% ipython --no-banner

In [1]: import numpy as np

In [2]: from numpy import linalg as LA

In [3]: np.set_printoptions(precision=2, suppress=True, linewidth=120)

In [4]: def tidy(a):
   ...:     return np.round(a, 2) + 0
   ...: 

In [5]: J = np.load("w.npy")

In [6]: print(J)
[[ 1  0 -7  0  0]
 [ 0  0  0  0 -3]
 [ 3  0  0  0 -3]
 [ 0  1  0  0 -9]
 [ 0  0 -9  0 -3]
 [ 0  0  0  0 -8]]

In [7]: Uu, sigma, Vh = LA.svd(J)

In [8]: V = Vh[:(sigma > 1e-8).sum()]

In [9]: rng = np.random.default_rng(199)

In [10]: x = J[5] + 3 * J[1] + rng.integers(2) * np.eye(5)[4]

In [11]: x
Out[11]: array([  0.,   0.,   0.,   0., -17.])

In [12]: tidy(V.T @ V)
Out[12]: 
array([[1., 0., 0., 0., 0.],
       [0., 1., 0., 0., 0.],
       [0., 0., 1., 0., 0.],
       [0., 0., 0., 0., 0.],
       [0., 0., 0., 0., 1.]])

In [13]: LA.matrix_rank(np.vstack([J, x]))
Out[13]: np.int64(4)

In [14]: tidy(np.diag(V.T @ V))
Out[14]: array([1., 1., 1., 0., 1.])

In [15]: np.allclose(V.T @ V @ x, x)
Out[15]: True

In [16]: tidy(LA.norm(x - V.T @ V @ x))
Out[16]: np.float64(0.0)

In [17]: W0 = np.loadtxt("a.csv", delimiter=",")

In [18]: print(W0)
[[ 5.  6.  0.  4. -8. -4. -5.]
 [ 5.  6.  0.  4. -8. -4. -5.]
 [ 7.  8.  2.  6. -6. -2. -3.]
 [ 7.  8.  2.  6. -6. -2. -3.]
 [ 5.  6.  0.  4. -8. -4. -5.]]

In [19]: rank = LA.matrix_rank(W0)

In [20]: print(rank)
2

In [21]: null = LA.svd(W0)[2][rank:].T

In [22]: np.allclose(W0 @ null, 0)
Out[22]: True

In [23]: LA.matrix_rank(W0.T @ W0), LA.matrix_rank(W0 @ W0.T)
Out[23]: (np.int64(2), np.int64(2))

In [24]: [int(LA.matrix_rank(W0[:i])) for i in range(1, len(W0) + 1)]
Out[24]: [1, 1, 2, 2, 2]
